>>> import numpy as np
>>> np.set_printoptions(precision=2, suppress=True, linewidth=120)
>>> def tidy(a):
...     return np.round(a, 2) + 0
... 
>>> rng = np.random.default_rng(61659)
>>> m1 = np.array([[-2, -4, 1, -1], [-5, 3, -1, -2], [2, -4, 3, 0]]) * (rng.random((3, 4)) < 0.3)
>>> m1
array([[-2,  0,  0,  0],
       [ 0,  0,  0,  0],
       [ 0,  0,  3,  0]])
>>> # column 3 repeats column 1
>>> np.abs(np.diag(np.linalg.qr(m1)[1])) > 1e-9
array([ True, False,  True])
>>> tidy(m1 @ np.linalg.pinv(m1) @ m1)
array([[-2.,  0.,  0.,  0.],
       [ 0.,  0.,  0.,  0.],
       [ 0.,  0.,  3.,  0.]])
>>> rank = np.linalg.matrix_rank(m1)
>>> rank
np.int64(2)
>>> null = np.linalg.svd(m1)[2][rank:].T
>>> np.linalg.matrix_rank(m1.T @ m1), np.linalg.matrix_rank(m1 @ m1.T)
(np.int64(2), np.int64(2))
>>> [int(np.linalg.matrix_rank(np.delete(m1, i, axis=0))) for i in range(3)]
[1, 2, 1]
>>> null @ null.T
array([[0., 0., 0., 0.],
       [0., 1., 0., 0.],
       [0., 0., 0., 0.],
       [0., 0., 0., 1.]])
>>> [int(np.linalg.matrix_rank(m1[:, :j + 1])) for j in range(4)]
[1, 1, 2, 2]
>>> Uu, sv, Vt = np.linalg.svd(m1)
>>> V = Vt[:(sv > 1e-8).sum()]
>>> x0 = m1[2] + -3 * m1[0] + rng.integers(2) * np.eye(4)[0]
>>> print(x0)
[6. 0. 3. 0.]
>>> tidy(np.linalg.norm(x0 - V.T @ V @ x0))
np.float64(0.0)
>>> np.linalg.matrix_rank(np.vstack([m1, x0]))
np.int64(2)
>>> np.allclose(V.T @ V @ x0, x0)
True
>>> Uu, sv, Vt = np.linalg.svd(m1)
>>> np.argmax(sv[:-1] / (sv[1:] + 1e-6)) + 1
np.int64(2)
>>> out = Uu[:, :2] @ np.diag(sv[:2]) @ Vt[:2]
>>> print(np.linalg.matrix_rank(out))
2
>>> tidy(np.linalg.norm(m1 - out) / np.linalg.norm(m1))
np.float64(0.0)
>>> M = np.load("w.npy")
>>> M
array([[0, 0, 0],
       [0, 3, 0],
       [0, 0, 0],
       [0, 0, 0],
       [3, 1, 0],
       [0, 0, 0],
       [3, 2, 0],
       [3, 4, 0],
       [0, 3, 0],
       [0, 0, 0],
       [0, 4, 0],
       [0, 0, 0],
       [0, 1, 0],
       [3, 1, 0],
       [0, 0, 0],
       [0, 0, 0],
       [3, 2, 0],
       [3, 5, 0],
       [0, 4, 0],
       [0, 0, 0],
       [0, 3, 0],
       [0, 3, 0],
       [0, 0, 0],
       [0, 0, 0]])
>>> # rows and columns are dependent
>>> Uu, sv, Vt = np.linalg.svd(M)
>>> tidy(sv)
array([11.95,  5.59,  0.  ])
>>> out = Uu[:, :2] @ np.diag(sv[:2]) @ Vt[:2]
>>> tidy(out)
array([[0., 0., 0.],
       [0., 3., 0.],
       [0., 0., 0.],
       [0., 0., 0.],
       [3., 1., 0.],
       [0., 0., 0.],
       [3., 2., 0.],
       [3., 4., 0.],
       [0., 3., 0.],
       [0., 0., 0.],
       [0., 4., 0.],
       [0., 0., 0.],
       [0., 1., 0.],
       [3., 1., 0.],
       [0., 0., 0.],
       [0., 0., 0.],
       [3., 2., 0.],
       [3., 5., 0.],
       [0., 4., 0.],
       [0., 0., 0.],
       [0., 3., 0.],
       [0., 3., 0.],
       [0., 0., 0.],
       [0., 0., 0.]])
>>> np.linalg.matrix_rank(M, rtol=0.05)
np.int64(2)
>>> np.linalg.matrix_rank(out)
np.int64(2)
>>> np.linalg.lstsq(M[:-1].T, M[-1])[2]
np.int32(2)
>>> X = np.load("test8.npy")
>>> print(X)
[[ 1 -1 -1  1  1 -1 -1  1]
 [ 1  1 -1 -1  1  1 -1 -1]
 [ 1  1 -1 -1 -1 -1  1  1]]
>>> r0, g = X[1], X[0]
>>> r0 @ g
np.int64(0)
>>> r0 @ r0
np.int64(8)
>>> p = (r0 @ g) / (r0 @ r0) * r0
>>> tidy(np.linalg.norm(r0 + g) ** 2 + np.linalg.norm(r0 - g) ** 2)
np.float64(32.0)
>>> print(np.outer(r0, g))
[[ 1 -1 -1  1  1 -1 -1  1]
 [ 1 -1 -1  1  1 -1 -1  1]
 [-1  1  1 -1 -1  1  1 -1]
 [-1  1  1 -1 -1  1  1 -1]
 [ 1 -1 -1  1  1 -1 -1  1]
 [ 1 -1 -1  1  1 -1 -1  1]
 [-1  1  1 -1 -1  1  1 -1]
 [-1  1  1 -1 -1  1  1 -1]]
>>> x0 = np.array([2, -2, 3, -3, 2, -1, -4, -5])
>>> h = np.maximum(X @ x0, 0)
>>> np.maximum(X @ x0, 0) - np.maximum(-X @ x0, 0)
array([  0,  10, -10])
>>> print(X.T @ h)
[ 10  10 -10 -10  10  10 -10 -10]
